$ ipython --no-banner

In [1]: import numpy as np

In [2]: np.set_printoptions(precision=2, suppress=True, linewidth=120, sign=" ")

In [3]: M = np.load("dump.npy")

In [4]: M
Out[4]: 
array([[ 0,  0, -1,  0, -2, -1],
       [ 0,  0, -3,  2,  0,  0],
       [ 0,  0,  0, -3, -3,  3],
       [ 0,  0,  0,  0, -2,  1],
       [ 0,  0,  0,  0,  0, -3],
       [ 0,  0,  0,  0,  0,  0]])

In [5]: # column 1 repeats column 0

In [6]: left, s, VT = np.linalg.svd(M)

In [7]: s.round(2) + 0
Out[7]: array([ 5.93,  3.73,  3.08,  1.18,  0.  ,  0.  ])

In [8]: np.argmax(s[:-1] / (s[1:] + 1e-6)) + 1
Out[8]: np.int64(4)

In [9]: other = left[:, :4] @ np.diag(s[:4]) @ VT[:4]

In [10]: round(float(np.linalg.norm(M - other) / np.linalg.norm(M)), 2)
Out[10]: 0.0

In [11]: other.round(2) + 0
Out[11]: 
array([[ 0.,  0., -1.,  0., -2., -1.],
       [ 0.,  0., -3.,  2.,  0.,  0.],
       [ 0.,  0.,  0., -3., -3.,  3.],
       [ 0.,  0.,  0.,  0., -2.,  1.],
       [ 0.,  0.,  0.,  0.,  0., -3.],
       [ 0.,  0.,  0.,  0.,  0.,  0.]])

In [12]: print(np.linalg.matrix_rank(M, rtol=0.05))
4

In [13]: np.round(np.abs(M - other).max(), 2)
Out[13]: np.float64(0.0)

In [14]: M @ M
Out[14]: 
array([[ 0,  0,  0,  3,  3,  3],
       [ 0,  0,  0,  9,  5, -7],
       [ 0,  0,  0,  0,  6,  6],
       [ 0,  0,  0,  0,  0,  6],
       [ 0,  0,  0,  0,  0,  0],
       [ 0,  0,  0,  0,  0,  0]])

In [15]: [int(np.linalg.matrix_rank(np.linalg.matrix_power(M, p))) for p in range(1, 7)]
Out[15]: [4, 3, 2, 1, 0, 0]

In [16]: r = np.linalg.matrix_rank(M)

In [17]: print(r)
4

In [18]: ns = np.linalg.svd(M)[2][r:].T

In [19]: ns.shape
Out[19]: (6, 2)

In [20]: np.linalg.matrix_rank(M.T @ M), np.linalg.matrix_rank(M @ M.T)
Out[20]: (np.int64(4), np.int64(4))

In [21]: np.round(M @ ns, 2) + 0
Out[21]: 
array([[ 0.,  0.],
       [ 0.,  0.],
       [ 0.,  0.],
       [ 0.,  0.],
       [ 0.,  0.],
       [ 0.,  0.]])

In [22]: np.round(ns @ ns.T, 2) + 0
Out[22]: 
array([[ 1.,  0.,  0.,  0.,  0.,  0.],
       [ 0.,  1.,  0.,  0.,  0.,  0.],
       [ 0.,  0.,  0.,  0.,  0.,  0.],
       [ 0.,  0.,  0.,  0.,  0.,  0.],
       [ 0.,  0.,  0.,  0.,  0.,  0.],
       [ 0.,  0.,  0.,  0.,  0.,  0.]])

In [23]: print(np.allclose(M @ ns, 0))
True
